% python3 -q
>>> import numpy as np
>>> np.set_printoptions(suppress=True, linewidth=100)
>>> rnd = lambda a: np.round(a, 2) + 0
>>> M = np.loadtxt("mat.csv", delimiter=",")
>>> M
array([[ 0.,  0.,  0.,  0.],
       [ 0.,  1., -2.,  1.],
       [ 0., -2.,  4., -2.],
       [ 0.,  1., -2.,  1.]])
>>> rnd(np.sort(np.linalg.eigvals(M).real))
array([0., 0., 0., 6.])
>>> (M != 0).astype(int)
array([[0, 0, 0, 0],
       [0, 1, 1, 1],
       [0, 1, 1, 1],
       [0, 1, 1, 1]])
>>> r = np.linalg.matrix_rank(M)
>>> r
np.int64(1)
>>> null = np.linalg.svd(M)[2][r:].T
>>> rnd(null @ null.T)
array([[ 1.  ,  0.  ,  0.  ,  0.  ],
       [ 0.  ,  0.83,  0.33, -0.17],
       [ 0.  ,  0.33,  0.33,  0.33],
       [ 0.  , -0.17,  0.33,  0.83]])
>>> [int(np.linalg.matrix_rank(M[:i])) for i in range(1, len(M) + 1)]
[0, 1, 1, 1]
>>> A2 = np.array([[-3, 3, 1], [-3, 2, -1]])
>>> cent = np.kron(A2, M)
>>> rnd(np.linalg.norm(cent, 2)), rnd(np.linalg.norm(A2, 2) * np.linalg.norm(M, 2))
(np.float64(33.26), np.float64(33.26))
>>> mat = np.loadtxt("case14.csv", delimiter=",")
>>> print(rnd(mat))
[[ 0.64  0.8   0.64 -0.32]
 [-0.88 -1.1  -0.88  0.44]
 [ 0.88  1.1   0.88 -0.44]
 [-0.16 -0.2  -0.16  0.08]]
>>> U, sigma, vt = np.linalg.svd(mat)
>>> np.argmax(sigma[:-1] / (sigma[1:] + 1e-6)) + 1
np.int64(1)
>>> A2 = U[:, :1] @ np.diag(sigma[:1]) @ vt[:1]
>>> rnd(np.linalg.norm(mat - A2, 2)), rnd(sigma[1])
(np.float64(0.0), np.float64(0.0))
